>>> import numpy as np
>>> import numpy.linalg as la
>>> np.set_printoptions(precision=1, suppress=True, linewidth=100, sign=" ")
>>> A = np.loadtxt("out17.csv", delimiter=",")
>>> A.round(1) + 0
array([[ 0.4,  0. ,  0. ,  0.2,  0.5],
       [ 0. ,  0. ,  0. ,  0. ,  0. ],
       [ 0. ,  0. ,  0. ,  0. ,  0. ],
       [ 0.2,  0. ,  0. ,  0.1,  0.2],
       [ 0.5,  0. ,  0. ,  0.2,  0.5]])
>>> la.cond(A) > 100
np.True_
>>> la.matrix_rank(A, rtol=0.1)
np.int64(1)
>>> evals, V = la.eigvalsh(A)
Traceback (most recent call last):
  File "<python-input-7>", line 1, in <module>
    evals, V = la.eigvalsh(A)
    ^^^^^^^^
ValueError: too many values to unpack (expected 2)
>>> evals, V = la.eigh(A)
>>> np.unique(evals.round(6) + 0, return_counts=True)[1]
array([ 4,  1])
>>> evals.round(1) + 0
array([ 0.,  0.,  0.,  0.,  1.])
>>> np.round(V.T @ V, 1) + 0
array([[ 1.,  0.,  0.,  0.,  0.],
       [ 0.,  1.,  0.,  0.,  0.],
       [ 0.,  0.,  1.,  0.,  0.],
       [ 0.,  0.,  0.,  1.,  0.],
       [ 0.,  0.,  0.,  0.,  1.]])
>>> np.round(np.abs(V[:, -1]), 1) + 0
array([ 0.6,  0. ,  0. ,  0.2,  0.7])
>>> la.eigvalsh(A + 3 * np.eye(5))
array([ 3.,  3.,  3.,  3.,  4.])
>>> evals, V = la.eigh(A)
>>> x = np.array([3, 2, 3, -1, 2])
>>> np.round(V * np.maximum(evals, 0) @ V.T, 1) + 0
array([[ 0.4,  0. ,  0. ,  0.2,  0.5],
       [ 0. ,  0. ,  0. ,  0. ,  0. ],
       [ 0. ,  0. ,  0. ,  0. ,  0. ],
       [ 0.2,  0. ,  0. ,  0.1,  0.2],
       [ 0.5,  0. ,  0. ,  0.2,  0.5]])
>>> np.round(V * np.abs(evals) @ V.T, 1) + 0
array([[ 0.4,  0. ,  0. ,  0.2,  0.5],
       [ 0. ,  0. ,  0. ,  0. ,  0. ],
       [ 0. ,  0. ,  0. ,  0. ,  0. ],
       [ 0.2,  0. ,  0. ,  0.1,  0.2],
       [ 0.5,  0. ,  0. ,  0.2,  0.5]])
>>> np.round(la.eigvalsh(A[1:, 1:]), 1) + 0
array([ 0. ,  0. ,  0. ,  0.6])
>>> round(float(x @ A @ x / (x @ x)), 1), round(evals[0], 1), np.round(evals[-1], 1)
(0.4, np.float64(-0.0), np.float64(1.0))
>>> round(float(np.abs(A).sum(axis=1).max()), 1), np.round(np.abs(evals).max(), 1)
(1.2, np.float64(1.0))
>>> F = np.loadtxt("x.csv", delimiter=",")
>>> F
array([[-2.6,  5.7,  5.9, -0.1],
       [-4.7,  0.1,  0.5, -4. ],
       [-1.2,  2.6,  4.3, -1.6],
       [ 3.9,  6.7, 10.7,  1.8],
       [ 1.8,  7.7, 10.5,  1.8],
       [-9.6,  1.9, -1.8, -3.6],
       [-4.1, -0.3,  1.1, -4.4],
       [ 3. ,  4.1,  7.4,  0.4],
       [ 2.4,  5.5,  9.7,  0.3],
       [-2.1,  2.6,  3.9, -1.8],
       [-0.2,  0.8,  1.7, -1.6],
       [-1.6,  1.6,  4.2, -2.8],
       [-1.1,  2.7,  3. , -0.9],
       [ 0. ,  7.8,  9.4,  1.7],
       [-2.3,  3.3,  3.4, -1.1],
       [-0.5,  1. ,  0.9, -1.2],
       [-1.3,  1.5,  2. , -1.7],
       [ 0.2,  2.8,  4.6, -0.9],
       [ 4.1,  4.3,  7.4,  1.1],
       [-7.9,  3.7,  2.4, -2.9],
       [ 3.1, -1.9,  1.5, -2.6],
       [-5.9,  0.4, -0.2, -4. ]])
>>> x = np.array([9, 7, 5, 3])
>>> y = F @ x
>>> la.solve(F.T @ F, F.T @ y)
array([ 9.,  7.,  5.,  3.])
>>> rng = np.random.default_rng(48288)
>>> y = y + 0.3 * rng.normal(size=22)
>>> y
array([ 45.5, -51.4,  23.5, 140.6, 128. , -92.5, -46.4,  94. , 109.7,  12.6,   7.4,   9.6,  21.7,
       106.7,  16.6,   3.7,   3.5,  42.1, 106.9, -41.8,  14.3, -63.5])
>>> c, *_ = la.lstsq(F, y)
>>> c.round()
array([ 9.,  7.,  5.,  3.])
>>> [round(float(la.norm(la.solve(F.T @ F + lam * np.eye(4), F.T @ y))), 2) for lam in (0, 1, 10, 100)]
[12.89, 12.34, 11.89, 10.36]
>>> np.round(F.T @ (y - F @ c), 1) + 0
array([ 0.,  0.,  0.,  0.])
>>> round(la.norm(y - F @ c), 1)
np.float64(1.5)
